In [1]: import numpy as np

In [2]: np.set_printoptions(suppress=True, linewidth=140)

In [3]: def rd(a):
   ...:     return np.round(a, 1) + 0
   ...: 

In [4]: feats = np.load("x.npy")

In [5]: print(feats)
[[  0   0   0]
 [  0   0   0]
 [  0   0   0]
 [  0  -3   4]
 [  2  -2  -4]
 [  2 -10 -10]
 [  0  -3   4]
 [  2  -2  -4]
 [  0   0   0]
 [  0   0   0]
 [  0  -8  -6]
 [  2  -5   0]
 [  0   0   0]
 [  0  -8  -6]]

In [6]: Xs = (feats - feats.mean(axis=0)) / feats.std(axis=0)

In [7]: np.argwhere(np.abs(Xs) > 2)
Out[7]: 
array([[5, 1],
       [5, 2]])

In [8]: c = np.linalg.lstsq(np.delete(Xs, 1, axis=1), Xs[:, 1])[0]

In [9]: np.abs(c).argmax()
Out[9]: np.int64(1)

In [10]: rd(c)
Out[10]: array([0. , 0.7])

In [11]: rd(1 - np.var(Xs[:, 1] - np.delete(Xs, 1, axis=1) @ c))
Out[11]: np.float64(0.5)

In [12]: d = np.linalg.norm(feats[:, None] - feats[None], axis=-1)

In [13]: print(rd(d[:5, :5]))
[[0.  0.  0.  5.  4.9]
 [0.  0.  0.  5.  4.9]
 [0.  0.  0.  5.  4.9]
 [5.  5.  5.  0.  8.3]
 [4.9 4.9 4.9 8.3 0. ]]

In [14]: d.shape
Out[14]: (14, 14)

In [15]: np.flatnonzero(d[1] < d.mean() / 2)
Out[15]: array([ 0,  1,  2,  8,  9, 12])

In [16]: lab = feats[:, 0] > np.median(feats[:, 0])

In [17]: f = feats[lab].mean(axis=0) - feats[~lab].mean(axis=0)

In [18]: rd((((feats - feats.mean(axis=0)) @ f > 0) == lab).mean())
Out[18]: np.float64(0.9)
